% python3 -q
>>> import numpy as np
>>> np.set_printoptions(precision=3, suppress=True, linewidth=100)
>>> M = np.load("w.npy")
>>> M
array([[ 3., -2.,  0.,  0.,  0.,  0.,  0.,  0.,  0.],
       [-2., -2., -2.,  0.,  0.,  0.,  0.,  0.,  0.],
       [ 0., -2., -1., -2.,  0.,  0.,  0.,  0.,  0.],
       [ 0.,  0., -2.,  0., -2.,  0.,  0.,  0.,  0.],
       [ 0.,  0.,  0., -2.,  5., -2.,  0.,  0.,  0.],
       [ 0.,  0.,  0.,  0., -2.,  2., -2.,  0.,  0.],
       [ 0.,  0.,  0.,  0.,  0., -2.,  2., -2.,  0.],
       [ 0.,  0.,  0.,  0.,  0.,  0., -2., -4., -2.],
       [ 0.,  0.,  0.,  0.,  0.,  0.,  0., -2.,  2.]])
>>> # symmetric, so the eigenvalues are real
>>> rng = np.random.default_rng(491636)
>>> labels = rng.permutation(9)
>>> labels
array([5, 3, 7, 4, 8, 0, 6, 1, 2])
>>> B = M[labels][:, labels]
>>> np.allclose(B, M)
False
>>> Uu, sigma, Vt = np.linalg.svd(M)
>>> sigma
array([6.709, 5.167, 4.31 , 3.911, 3.77 , 2.505, 1.705, 1.421, 0.134])
>>> np.argmax(sigma[:-1] / (sigma[1:] + 1e-6)) + 1
np.int64(8)
>>> B = Uu[:, :8] @ np.diag(sigma[:8]) @ Vt[:8]
>>> np.linalg.matrix_rank(B)
np.int64(8)
>>> np.round(np.linalg.norm(M - B, 2), 3), np.round(sigma[8], 3)
(np.float64(0.134), np.float64(0.134))
>>> data = np.loadtxt("block5.csv", delimiter=",")
>>> print(data)
[[-1.065 -6.652  0.909  1.767 -3.164  6.324]
 [-2.76  -5.478 -1.323  1.012 -1.355  4.957]
 [-0.321 -6.762  1.598  1.585 -1.554  5.428]
 [ 4.402 -4.515  4.571  9.254  0.775  1.315]
 [-0.963 -4.274  3.169  3.618 -1.205  8.982]
 [-1.787 -6.749 -0.475  3.506 -1.732  6.249]
 [ 3.666 -4.742  6.479  6.208  0.88   2.611]
 [-1.154 -6.066  0.073  0.489  0.063  5.451]
 [ 4.757 -3.9    3.907  7.705  0.108  4.553]
 [ 3.776 -4.647  5.796  9.769  2.85   2.213]
 [ 3.924 -2.63   7.025  7.2    1.233  3.064]
 [ 5.366 -4.585  6.152  8.362  3.32   2.621]
 [-2.959 -7.788  0.993  1.406 -3.29   5.038]
 [ 3.697 -5.321  6.62   8.022  1.606  0.964]
 [ 3.334 -5.21   7.107  7.206  1.994  1.341]
 [-0.613 -4.037  0.97   2.715 -2.385  4.507]
 [ 2.97  -5.85   5.974  6.627  2.975  1.851]
 [ 3.177 -4.322  5.694  6.118  2.497  3.633]
 [-0.037 -7.167  1.466  2.37  -3.72   6.355]
 [-0.861 -7.501  1.546  1.557 -1.328  4.797]
 [ 4.687 -3.779  4.821  7.511  3.047  1.649]
 [-2.323 -6.541  0.363  1.352 -1.916  6.581]
 [-2.249 -4.694 -1.488  2.362 -2.666  7.981]
 [ 4.101 -4.08   7.011  7.005  1.772  2.214]
 [-2.124 -5.846  1.309  1.589 -0.611  7.841]
 [-3.913 -6.071  1.406  2.048 -1.446  6.751]
 [ 4.163 -5.938  6.206  6.477  1.577  0.614]
 [-1.758 -5.956  0.184 -0.875 -0.797  7.434]
 [-0.733 -6.16   1.064  2.49  -1.384  6.162]
 [ 3.955 -5.048  6.703  8.073  2.499  2.003]
 [-2.334 -6.515  0.084 -0.387 -0.985  7.26 ]]
>>> f = np.array([-4, -1])
>>> np.polyval(f, data[7])
array([  3.616,  23.264,  -1.292,  -2.956,  -1.252, -22.804])
>>> np.convolve(data[7], f)
array([  4.616,  25.418,   5.774,  -2.029,  -0.741, -21.867,  -5.451])
>>> W2 = data[[6, 17]].astype(float)
>>> for _ in range(3):
...     labels = np.linalg.norm(data[:, None] - W2, axis=-1).argmin(axis=1)
...     W2 = np.array([data[labels == j].mean(axis=0) for j in range(2)])
... 
>>> labels
array([1, 1, 1, 0, 1, 1, 0, 1, 0, 0, 0, 0, 1, 0, 0, 1, 0, 0, 1, 1, 0, 1, 1, 0, 1, 1, 0, 1, 1, 0, 1])
>>> W2
array([[ 3.998, -4.612,  6.005,  7.538,  1.938,  2.189],
       [-1.644, -6.133,  0.697,  1.683, -1.734,  6.359]])
>>> print(W2[1] - W2[0])
[-5.643 -1.521 -5.308 -5.856 -3.672  4.17 ]
>>> np.abs(W2[1] - W2[0]).argmax()
np.int64(3)
>>> cen = data - data.mean(axis=0)
>>> V = np.linalg.svd(cen)[2][:2]
>>> B = cen - cen @ V.T @ V
>>> np.diag(V.T @ V)
array([0.262, 0.338, 0.228, 0.41 , 0.108, 0.654])
>>> print(np.linalg.norm(B, axis=1).round(6).argmax())
18
>>> (cen @ V.T).std(axis=0)
array([5.729, 1.287])
